$ python3 -q
>>> import numpy as np
>>> np.set_printoptions(precision=1, suppress=True, linewidth=140)
>>> m1 = np.loadtxt("arr.csv", delimiter=",")
>>> m1
array([[3., 2., 0., 2., 1., 1., 3., 3., 3., 3., 2., 1.],
       [3., 2., 2., 2., 1., 2., 0., 3., 2., 2., 4., 1.],
       [3., 4., 2., 2., 2., 2., 1., 1., 2., 3., 2., 0.],
       [6., 8., 2., 1., 1., 0., 4., 5., 3., 5., 4., 3.],
       [3., 4., 1., 1., 3., 1., 1., 1., 0., 2., 2., 4.],
       [4., 4., 4., 1., 1., 2., 3., 6., 1., 5., 4., 2.],
       [1., 2., 2., 2., 2., 2., 0., 0., 0., 2., 1., 0.],
       [4., 4., 3., 3., 3., 3., 5., 5., 3., 3., 3., 2.],
       [2., 2., 0., 2., 0., 0., 0., 1., 2., 0., 2., 0.],
       [8., 9., 7., 8., 6., 6., 2., 8., 3., 7., 8., 4.],
       [1., 2., 2., 1., 0., 0., 1., 2., 0., 2., 1., 1.],
       [6., 7., 3., 5., 4., 2., 2., 3., 4., 4., 5., 0.],
       [2., 2., 0., 2., 0., 0., 0., 1., 2., 0., 2., 0.],
       [3., 2., 2., 0., 1., 2., 2., 4., 1., 3., 3., 1.],
       [6., 5., 3., 3., 4., 4., 2., 6., 3., 4., 5., 3.],
       [2., 1., 3., 1., 3., 2., 1., 3., 0., 3., 3., 1.],
       [5., 6., 6., 3., 3., 4., 3., 6., 1., 7., 5., 2.],
       [2., 2., 4., 1., 1., 2., 1., 4., 0., 4., 3., 2.],
       [3., 3., 5., 3., 5., 4., 1., 3., 0., 5., 4., 1.],
       [1., 2., 2., 2., 2., 2., 0., 0., 0., 2., 1., 0.],
       [4., 3., 3., 3., 3., 2., 1., 4., 2., 3., 5., 1.],
       [5., 6., 8., 7., 4., 6., 3., 7., 4., 7., 7., 2.],
       [0., 0., 0., 0., 0., 0., 0., 0., 0., 0., 0., 0.]])
>>> x = np.array([-1, -1, -1, 0, -1, -2, 0, 2, 0, 2, 0, 2])
>>> rhs = m1 @ x
>>> np.round(np.linalg.pinv(m1) @ m1, 1) + 0
array([[1., 0., 0., 0., 0., 0., 0., 0., 0., 0., 0., 0.],
       [0., 1., 0., 0., 0., 0., 0., 0., 0., 0., 0., 0.],
       [0., 0., 1., 0., 0., 0., 0., 0., 0., 0., 0., 0.],
       [0., 0., 0., 1., 0., 0., 0., 0., 0., 0., 0., 0.],
       [0., 0., 0., 0., 1., 0., 0., 0., 0., 0., 0., 0.],
       [0., 0., 0., 0., 0., 1., 0., 0., 0., 0., 0., 0.],
       [0., 0., 0., 0., 0., 0., 1., 0., 0., 0., 0., 0.],
       [0., 0., 0., 0., 0., 0., 0., 1., 0., 0., 0., 0.],
       [0., 0., 0., 0., 0., 0., 0., 0., 1., 0., 0., 0.],
       [0., 0., 0., 0., 0., 0., 0., 0., 0., 1., 0., 0.],
       [0., 0., 0., 0., 0., 0., 0., 0., 0., 0., 1., 0.],
       [0., 0., 0., 0., 0., 0., 0., 0., 0., 0., 0., 1.]])
>>> np.round(np.linalg.solve(m1.T @ m1, m1.T @ rhs), 1) + 0
array([-1., -1., -1.,  0., -1., -2.,  0.,  2.,  0.,  2.,  0.,  2.])
>>> np.round(np.linalg.lstsq(m1, rhs)[0], 1) + 0
array([-1., -1., -1.,  0., -1., -2.,  0.,  2.,  0.,  2.,  0.,  2.])
>>> rng = np.random.default_rng(7826)
>>> rhs = rhs + 0.1 * rng.normal(size=23)
>>> rhs
array([  6. ,   0.1,  -7. ,   9. ,   1.1,   9.1,  -6.9,  -0.1,  -2. ,  -4.1,   5. , -10.1,  -1.9,   3.8,   0.1,   1. ,   2. ,   7. ,  -6. ,
        -7.1,  -0.9,  -2.9,   0.1])
>>> coef, *_ = np.linalg.lstsq(m1, rhs)
>>> [round(float(np.linalg.norm(np.linalg.solve(m1.T @ m1 + lam * np.eye(12), m1.T @ rhs))), 2) for lam in (0, 1, 10, 100)]
[4.48, 3.83, 2.66, 1.17]
>>> np.round(m1.T @ (rhs - m1 @ coef), 1) + 0
array([0., 0., 0., 0., 0., 0., 0., 0., 0., 0., 0., 0.])
>>> coef.round()
array([-1., -1., -1.,  0., -1., -2., -0.,  2.,  0.,  2., -0.,  2.])
>>> T = np.stack([m1, 5 * m1, m1[::-1]])
>>> (T @ m1.T).shape
(3, 23, 23)
>>> np.linalg.matrix_rank(T.reshape(3, -1))
np.int64(2)
>>> np.linalg.matrix_rank(T)
array([12, 12, 12])
>>> np.linalg.norm(T, axis=(1, 2))
array([ 54.1, 270.3,  54.1])
>>> f = np.array([3, 3, 2])
>>> np.convolve(m1[12], f)
array([ 6., 12., 10., 10.,  6.,  4.,  0.,  3.,  9.,  8., 10.,  6.,  4.,  0.])
>>> x = np.array([7, 7, 0, 1, 0, 9, 7, 6, 0, 3, 4, 4])
>>> rhs = m1 @ x
>>> coef, lr = np.zeros(12), 1 / np.linalg.norm(m1, 2) ** 2
>>> for i in range(250):
...     coef -= lr * m1.T @ (m1 @ coef - rhs)
...     if i % 50 == 0: print(i, round(np.linalg.norm(m1 @ coef - rhs), 1))
... 
0 48.7
50 19.8
100 14.8
150 12.6
200 11.1
>>> coef
array([6. , 5.9, 2. , 1. , 2.5, 4.3, 5.5, 6.9, 2.5, 4.3, 3. , 4.6])
>>> W0 = np.load("a.npy")
>>> W0
array([[  9.6,  -1. , -30.6,  40.3, -10. ,  21.4,  30.7],
       [  8.8,   0.2, -31.8,  41.1,  -9.6,  19.3,  28.6],
       [  9.7,  -0.2, -28.1,  40.5,  -8.6,  19.7,  28.3],
       [ 10.1,   0.4, -30.1,  37.1,  -8.8,  19. ,  31.3],
       [ 11.2,  -0.3, -28.5,  39.3,  -9.1,  19.7,  30.5],
       [  9. ,   1.7, -31. ,  39.8,  -9. ,  19.3,  29.6],
       [ 10.6,  -1.2, -30.3,  40.5, -10.3,  21.3,  29.9],
       [  9.8,  -0.8, -30.5,  40.2, -10.9,  19.4,  30.5],
       [ 12.5,   1.3, -31. ,  41.7,  -8.6,  20.7,  29.4],
       [ 12.3,   1.4, -30.9,  39.8, -11.3,  19.3,  29.9],
       [  9.2,   0.5, -30.3,  37.9, -10.3,  19.6,  29.1],
       [ 12. ,  -1.2, -30.3,  41.2,  -9.1,  19.5,  31.2],
       [ 10.6,  -0.9, -30.4,  38.7,  -9.7,  19.2,  29.5],
       [ 10.6,  -0.2, -28.5,  39.2, -11.2,  19.4,  30.1],
       [ 11.5,  -0.5, -29. ,  39.3,  -9.9,  20. ,  29.8],
       [  8.3,  -1.3, -30.6,  41.4,  -8.9,  21.2,  28.8],
       [  9.2,  -0.2, -30.3,  39.1,  -9.1,  18.6,  28.6],
       [ 10.2,   0.4, -29.5,  40. , -10. ,  18.3,  30.7],
       [ 10.3,  -1.2, -30.4,  39.6,  -9.9,  19.1,  30.2],
       [ 11.8,  -0.8, -30.2,  39.9,  -9.2,  19.6,  28.9],
       [ 10. ,  -1.6, -31.4,  40.1, -10.4,  21.1,  28.5]])
>>> Ac = W0 - W0.mean(axis=0)
>>> V = np.linalg.svd(Ac)[2][:1]
>>> out = Ac - Ac @ V.T @ V
>>> np.round(np.diag(V.T @ V), 1) + 0
array([0.1, 0.1, 0.1, 0.4, 0. , 0.2, 0.1])
>>> np.linalg.norm(out, axis=1).round(6).argmax()
np.int64(8)
